% ipython --no-banner

In [1]: import numpy as np

In [2]: from numpy import linalg as LA

In [3]: np.set_printoptions(precision=3, suppress=True, linewidth=120, legacy="1.25")

In [4]: M = np.array([[6.02, 6.0, 4.0, 0.0, 2.0, 4.0, 2.0, 2.0],
   ...:     [3.0, 4.02, 3.0, 9.0, 8.0, 6.0, 0.0, 2.0],
   ...:     [2.0, 8.0, 1.02, 6.0, 2.0, 8.0, 0.0, 7.0],
   ...:     [6.0, 1.0, 1.0, 3.02, 7.0, 5.0, 7.0, 9.0],
   ...:     [4.0, 5.0, 4.0, 9.0, 7.02, 6.0, 6.0, 0.0],
   ...:     [8.0, 1.0, 0.0, 5.0, 8.0, 6.02, 4.0, 3.0],
   ...:     [1.0, 1.0, 7.0, 8.0, 6.0, 8.0, 7.02, 1.0],
   ...:     [6.0, 6.0, 4.0, 0.0, 2.0, 4.0, 2.0, 2.02]])

In [5]: x = np.array([-4, 3, 2, -3, -2, -1, 2, 5])

In [6]: M @ np.eye(8)[6]
Out[6]: array([2.  , 0.  , 0.  , 7.  , 6.  , 4.  , 7.02, 2.  ])

In [7]: (M * x).sum(axis=1)
Out[7]: array([  7.92, -32.94,  23.04,  11.94, -28.04, -43.02, -11.96,   8.1 ])

In [8]: (M @ x).argmax()
Out[8]: 2

In [9]: np.einsum("ij,j->i", M, x)
Out[9]: array([  7.92, -32.94,  23.04,  11.94, -28.04, -43.02, -11.96,   8.1 ])

In [10]: x = np.array([4, -2, -5, -4, 0, 1, -4, -4])

In [11]: h = np.maximum(M @ x, 0)

In [12]: np.maximum(M @ (3 * x), 0)
Out[12]: array([0., 0., 0., 0., 0., 0., 0., 0.])

In [13]: h
Out[13]: array([0., 0., 0., 0., 0., 0., 0., 0.])

In [14]: M.T @ h
Out[14]: array([0., 0., 0., 0., 0., 0., 0., 0.])

In [15]: np.tanh(M @ x)
Out[15]: array([-1., -1., -1., -1., -1., -1., -1., -1.])

In [16]: rng = np.random.default_rng(9619)

In [17]: Y = M + rng.integers(-2, 3, (8, 7)) @ rng.integers(-2, 3, (7, 8))

In [18]: Y
Out[18]: 
array([[  8.02,  -3.  ,   0.  ,   3.  ,   9.  ,  -4.  ,  -1.  ,  -4.  ],
       [  6.  ,  -0.98,   4.  ,  13.  ,  11.  ,  13.  ,  -9.  ,   8.  ],
       [ -3.  ,  11.  ,   5.02,   2.  , -10.  ,   5.  ,   0.  ,   9.  ],
       [  9.  ,  -3.  ,  -3.  ,   3.02,  17.  ,   4.  ,  12.  ,   4.  ],
       [  4.  ,   1.  ,  10.  ,  13.  ,   2.02,   2.  ,  -3.  ,  -2.  ],
       [  5.  ,  -2.  ,   2.  ,   4.  ,  15.  ,   6.02,   5.  ,  -1.  ],
       [  0.  ,   3.  ,  11.  ,  11.  ,   4.  ,  18.  ,  -0.98,  11.  ],
       [ -3.  ,   7.  ,   9.  ,  -6.  ,  -1.  ,   7.  ,   2.  ,   5.02]])

In [19]: LA.matrix_rank(Y - M, tol=1e-8)
Out[19]: 7

In [20]: Y - M
Out[20]: 
array([[  2.,  -9.,  -4.,   3.,   7.,  -8.,  -3.,  -6.],
       [  3.,  -5.,   1.,   4.,   3.,   7.,  -9.,   6.],
       [ -5.,   3.,   4.,  -4., -12.,  -3.,   0.,   2.],
       [  3.,  -4.,  -4.,   0.,  10.,  -1.,   5.,  -5.],
       [  0.,  -4.,   6.,   4.,  -5.,  -4.,  -9.,  -2.],
       [ -3.,  -3.,   2.,  -1.,   7.,   0.,   1.,  -4.],
       [ -1.,   2.,   4.,   3.,  -2.,  10.,  -8.,  10.],
       [ -9.,   1.,   5.,  -6.,  -3.,   3.,   0.,   3.]])

In [21]: np.round(LA.svd(Y - M, compute_uv=False), 3) + 0
Out[21]: array([27.798, 21.28 , 16.526, 11.44 ,  4.899,  2.462,  0.626,  0.   ])

In [22]: A = np.loadtxt("layer16.csv", delimiter=",")

In [23]: A
Out[23]: 
array([[ 0.3,  0.1, -2. , -2.6, -0.4,  0.1,  0.7,  1. , -2.7, -1.4],
       [-0.2, -1. ,  1.6, -0.6,  0.7,  1.8, -0.4,  0.6, -1.6, -0.4],
       [ 1.1,  0.4, -0.1, -0.7,  1.3,  1.3,  1.5,  1.4, -0.6,  0. ],
       [-0.6, -1.6,  1.4, -0.2,  0.7,  0. , -0.6,  0.8, -1.5,  1. ],
       [-1.7,  0.6, -0.8, -1. , -0.7,  0.2, -1.6,  0.3, -1.4, -0.4],
       [ 0.6,  0.4, -0.2,  0.3, -0.4,  0.5, -1.4, -1.4,  1.2,  0.5],
       [-0.3, -0.2,  1.8, -1.1,  1.5, -1.7,  0.9,  0.7, -0.2, -1.5],
       [ 1.2,  0.1,  0.8, -1.5, -0.4,  0. , -2. , -0.3, -1.5,  0.8]])

In [24]: Y = M / np.sqrt((M ** 2).mean(axis=1, keepdims=True))

In [25]: LA.matrix_rank(M - M.mean(axis=1, keepdims=True))
Out[25]: 7

In [26]: LA.norm(Y, axis=1)
Out[26]: array([2.828, 2.828, 2.828, 2.828, 2.828, 2.828, 2.828, 2.828])

In [27]: LA.matrix_rank(Y) == LA.matrix_rank(M)
Out[27]: True

In [28]: Y[0]
Out[28]: array([1.579, 1.574, 1.049, 0.   , 0.525, 1.049, 0.525, 0.525])

In [29]: LA.norm(A, axis=1)
Out[29]: array([4.666, 3.306, 3.134, 3.108, 3.192, 2.583, 3.648, 3.388])

In [30]: np.round(LA.norm(A, 1), 3), round(float(LA.norm(A, np.inf)), 3)
Out[30]: (10.7, 11.3)

In [31]: LA.norm(A, axis=1).argmax()
Out[31]: 0

In [32]: round(float(LA.norm(A[7] - A[6])), 3)
Out[32]: 5.137

In [33]: round(LA.norm(A, "nuc"), 3)
Out[33]: 23.891

In [34]: Y = np.array([[0, 4, 5],
    ...:     [1, 5, 3],
    ...:     [3, 3, 1],
    ...:     [3, 2, 5],
    ...:     [3, 0, 2],
    ...:     [2, 5, 2],
    ...:     [0, 1, 2],
    ...:     [4, 1, 4],
    ...:     [1, 4, 3],
    ...:     [0, 5, 0]])

In [35]: np.vstack([A, Y.T]).shape
Out[35]: (11, 10)

In [36]: np.einsum("ij,ij->i", A, A)
Out[36]: array([21.77, 10.93,  9.82,  9.66, 10.19,  6.67, 13.31, 11.48])

In [37]: LA.matrix_rank(np.vstack([A, Y.T]))
Out[37]: 10

In [38]: G = A.T @ A

In [39]: np.trace(G), np.round((A ** 2).sum(), 3)
Out[39]: (93.83, 93.83)

In [40]: (A @ A.T).shape
Out[40]: (8, 8)

In [41]: LA.matrix_rank(G)
Out[41]: 8

In [42]: LA.svd(A, compute_uv=False) ** 2
Out[42]: array([34.022, 19.961, 18.159, 10.006,  6.721,  3.142,  1.476,  0.343])

In [43]: np.round(LA.eigvalsh(G)[::-1], 3) + 0
Out[43]: array([34.022, 19.961, 18.159, 10.006,  6.721,  3.142,  1.476,  0.343,  0.   ,  0.   ])

In [44]: mat = np.array([[0.5, -0.7, -0.6, 0.6, 1.1, 0.9],
    ...:     [1.3, 1.8, 1.1, -0.4, 0.4, -0.6],
    ...:     [-0.8, 0.1, -0.4, -0.6, 0.2, -0.6]])

In [45]: mat[:, 1] *= 20

In [46]: mat
Out[46]: 
array([[  0.5, -14. ,  -0.6,   0.6,   1.1,   0.9],
       [  1.3,  36. ,   1.1,  -0.4,   0.4,  -0.6],
       [ -0.8,   2. ,  -0.4,  -0.6,   0.2,  -0.6]])

In [47]: x = np.array([-3, 2, 5, 1, -9, 5])

In [48]: h = np.maximum(mat @ x, 0)

In [49]: h
Out[49]: array([ 0. , 66.6,  0. ])

In [50]: mat.T @ h
Out[50]: array([  86.58, 2397.6 ,   73.26,  -26.64,   26.64,  -39.96])

In [51]: np.flatnonzero(h > 1e-9)
Out[51]: array([1])

In [52]: np.maximum(mat @ x, 0) - np.maximum(-mat @ x, 0)
Out[52]: array([-37.3,  66.6,  -1. ])

In [53]: mat[2] @ mat[0]
Out[53]: -28.84

In [54]: LA.norm(mat, axis=1).argmax()
Out[54]: 1

In [55]: LA.norm(mat, axis=1)
Out[55]: array([14.106, 36.05 ,  2.358])

In [56]: np.round(LA.norm(mat[2] - mat[0]), 3)
Out[56]: 16.194

In [57]: round(float(LA.norm(mat, 1)), 3), np.round(LA.norm(mat, np.inf), 3)
Out[57]: (52.0, 39.8)

In [58]: U, sv, Vh = LA.svd(mat)

In [59]: sv
Out[59]: array([38.726,  1.858,  0.995])

In [60]: np.argmax(sv[:-1] / (sv[1:] + 1e-6)) + 1
Out[60]: 1

In [61]: Y = U[:, :1] @ np.diag(sv[:1]) @ Vh[:1]

In [62]: round(float(np.abs(mat - Y).max()), 3)
Out[62]: 1.094

In [63]: round(LA.norm(mat - Y, 2), 3), round(sv[1], 3)
Out[63]: (1.858, 1.858)

In [64]: X = np.loadtxt("m.csv", delimiter=",")

In [65]: X
Out[65]: 
array([[0., 2., 1., 3., 2., 0.],
       [0., 1., 2., 3., 1., 0.],
       [3., 0., 1., 0., 3., 0.],
       [1., 1., 3., 2., 1., 0.],
       [0., 2., 3., 0., 0., 0.],
       [0., 0., 0., 0., 0., 2.]])

In [66]: np.abs(LA.svd(X)[2][-1])
Out[66]: array([0.642, 0.398, 0.274, 0.209, 0.558, 0.   ])

In [67]: LA.cond(X) > 100
Out[67]: False

In [68]: np.argsort(-LA.norm(X, axis=0).round(6), kind="stable")[:3]
Out[68]: array([2, 3, 4])

In [69]: [round(float(x), 3) for x in LA.svd(X, compute_uv=False)[:3]]
Out[69]: [7.396, 3.92, 2.984]

In [70]: LA.matrix_rank(X, rtol=0.1)
Out[70]: 5

In [71]: f, r1 = X[0], X[4]

In [72]: f @ f
Out[72]: 18.0

In [73]: f @ r1
Out[73]: 7.0

In [74]: p = (f @ r1) / (f @ f) * f

In [75]: np.round((r1 - p) @ f, 3)
Out[75]: 0.0

In [76]: np.outer(f, r1)
Out[76]: 
array([[0., 0., 0., 0., 0., 0.],
       [0., 4., 6., 0., 0., 0.],
       [0., 2., 3., 0., 0., 0.],
       [0., 6., 9., 0., 0., 0.],
       [0., 4., 6., 0., 0., 0.],
       [0., 0., 0., 0., 0., 0.]])

In [77]: round(float(LA.norm(f + r1) ** 2 + LA.norm(f - r1) ** 2), 3)
Out[77]: 62.0

In [78]: def softmax(z):
    ...:     e = np.exp(z - z.max(axis=-1, keepdims=True))
    ...:     return e / e.sum(axis=-1, keepdims=True)
    ...: 

In [79]: softmax(X[1] + 5)
Out[79]: array([0.029, 0.078, 0.212, 0.575, 0.078, 0.029])

In [80]: softmax(X[1])
Out[80]: array([0.029, 0.078, 0.212, 0.575, 0.078, 0.029])

In [81]: scores = X @ X.T / np.sqrt(6)

In [82]: softmax(scores + np.triu(np.full(scores.shape, -np.inf), 1))
Out[82]: 
array([[1.   , 0.   , 0.   , 0.   , 0.   , 0.   ],
       [0.5  , 0.5  , 0.   , 0.   , 0.   , 0.   ],
       [0.007, 0.003, 0.989, 0.   , 0.   , 0.   ],
       [0.164, 0.246, 0.032, 0.558, 0.   , 0.   ],
       [0.052, 0.078, 0.01 , 0.264, 0.597, 0.   ],
       [0.099, 0.099, 0.099, 0.099, 0.099, 0.506]])

In [83]: softmax(scores).round(6).argmax(axis=1)
Out[83]: array([0, 0, 2, 3, 4, 5])

In [84]: sv = 10 * 0.2 ** np.arange(6)

In [85]: E = rng.normal(size=(36, 6)) * rng.permutation(sv)

In [86]: E.round(3) + 0
Out[86]: 
array([[ -0.003,   0.036,   0.004, -16.47 ,  -0.903,  -0.199],
       [ -0.017,  -0.055,  -0.001,   0.775,  -0.547,  -0.396],
       [ -0.018,   0.003,   0.   ,  10.54 ,   2.326,  -0.455],
       [ -0.006,  -0.028,  -0.006,   3.351,  -0.425,  -0.133],
       [  0.003,  -0.112,  -0.003,   8.27 ,   6.649,  -0.509],
       [ -0.01 ,  -0.018,  -0.008, -19.766,   0.831,  -0.842],
       [  0.008,  -0.106,   0.   ,  -0.173,   1.276,   0.389],
       [ -0.004,   0.069,  -0.004,  -3.112,   2.586,  -0.106],
       [  0.017,   0.092,   0.004,   2.868,   1.449,   0.302],
       [  0.002,   0.022,  -0.004,  -1.597,   2.154,  -0.278],
       [  0.005,   0.104,   0.003,  -4.623,   2.54 ,  -0.177],
       [  0.01 ,   0.088,  -0.001,  12.33 ,  -1.847,   0.68 ],
       [  0.016,   0.003,  -0.005,   7.162,  -2.965,   0.015],
       [  0.018,   0.003,  -0.001,  -8.613,  -0.816,   0.488],
       [ -0.01 ,   0.1  ,   0.   , -11.972,  -2.707,   0.254],
       [ -0.015,  -0.154,   0.   ,  10.969,   3.82 ,   0.402],
       [  0.016,   0.063,   0.005,  -2.626,  -5.98 ,   0.371],
       [ -0.004,  -0.056,   0.003,   8.757,  -5.326,  -0.217],
       [  0.005,  -0.033,  -0.005,   9.176,   1.707,   0.723],
       [  0.006,  -0.057,  -0.001,   0.287,   0.966,  -0.445],
       [  0.004,  -0.062,  -0.002,  14.739,   0.618,  -0.458],
       [  0.011,   0.   ,  -0.003,   6.425,  -2.262,   0.383],
       [ -0.006,  -0.008,  -0.001, -14.594,  -1.715,   0.816],
       [ -0.012,  -0.142,   0.004,   7.913,  -0.458,  -0.196],
       [  0.008,   0.022,   0.004,  -2.52 ,  -1.245,   0.567],
       [  0.022,   0.049,  -0.002, -18.014,   1.514,   0.367],
       [ -0.024,   0.001,  -0.003, -10.241,   0.521,   0.492],
       [ -0.003,  -0.066,  -0.007,  -2.757,   1.818,  -0.565],
       [ -0.016,   0.066,   0.   ,   7.906,  -0.463,   0.412],
       [  0.003,  -0.011,  -0.002,  10.679,   0.349,  -0.542],
       [  0.005,   0.037,  -0.005,   1.343,  -0.255,   0.152],
       [ -0.028,  -0.014,   0.001,   7.546,   0.019,  -0.665],
       [  0.001,   0.007,  -0.002,  -6.393,   0.74 ,  -0.499],
       [  0.013,   0.043,   0.002, -15.404,   1.284,   0.774],
       [ -0.022,   0.064,  -0.001,   2.771,  -1.807,  -0.786],
       [  0.011,   0.056,  -0.001,   0.684,  -0.183,  -0.122]])

In [87]: lab = E[:, 1] > np.median(E[:, 1])

In [88]: f = E[lab].mean(axis=0) - E[~lab].mean(axis=0)

In [89]: ((E - E.mean(axis=0)) @ f > 0).astype(int)
Out[89]: array([1, 0, 0, 0, 0, 1, 0, 1, 0, 1, 1, 0, 0, 1, 1, 0, 1, 0, 0, 0, 0, 0, 1, 0, 1, 1, 1, 1, 0, 0, 0, 0, 1, 1, 0, 0])

In [90]: lab.astype(int)
Out[90]: array([1, 0, 1, 0, 0, 0, 0, 1, 1, 1, 1, 1, 1, 0, 1, 0, 1, 0, 0, 0, 0, 0, 0, 0, 1, 1, 0, 0, 1, 0, 1, 0, 1, 1, 1, 1])

In [91]: LA.cond(M) > 100
Out[91]: True

In [92]: [round(float(x), 3) for x in LA.svd(M, compute_uv=False)[:3]]
Out[92]: [35.84, 11.745, 10.436]

In [93]: np.argsort(-LA.norm(M, axis=0).round(6), kind="stable")[:3]
Out[93]: array([3, 5, 4])

In [94]: round(LA.norm(M, 2) / LA.norm(M), 3)
Out[94]: 0.878

In [95]: G = np.cov(E, rowvar=False)

In [96]: np.polyfit(E[:, 3], E[:, 4], 1)
Out[96]: array([0.01 , 0.092])

In [97]: np.round(LA.eigvalsh(G)[::-1], 3) + 0
Out[97]: array([88.664,  5.644,  0.216,  0.003,  0.   ,  0.   ])

In [98]: round(np.corrcoef(E[:, 3], E[:, 4])[0, 1], 3)
Out[98]: 0.04

In [99]: np.argwhere(np.triu(np.abs(np.corrcoef(E.T)) > 0.8, 1))
Out[99]: array([], shape=(0, 2), dtype=int64)

In [100]: E.std(axis=0)
Out[100]: array([0.013, 0.065, 0.003, 9.284, 2.342, 0.473])

In [101]: G.round(3) + 0
Out[101]: 
array([[ 0.   ,  0.   ,  0.   , -0.014, -0.002,  0.002],
       [ 0.   ,  0.004,  0.   , -0.21 , -0.046,  0.007],
       [ 0.   ,  0.   ,  0.   ,  0.   , -0.002,  0.   ],
       [-0.014, -0.21 ,  0.   , 88.647,  0.893, -0.736],
       [-0.002, -0.046, -0.002,  0.893,  5.644, -0.227],
       [ 0.002,  0.007,  0.   , -0.736, -0.227,  0.231]])
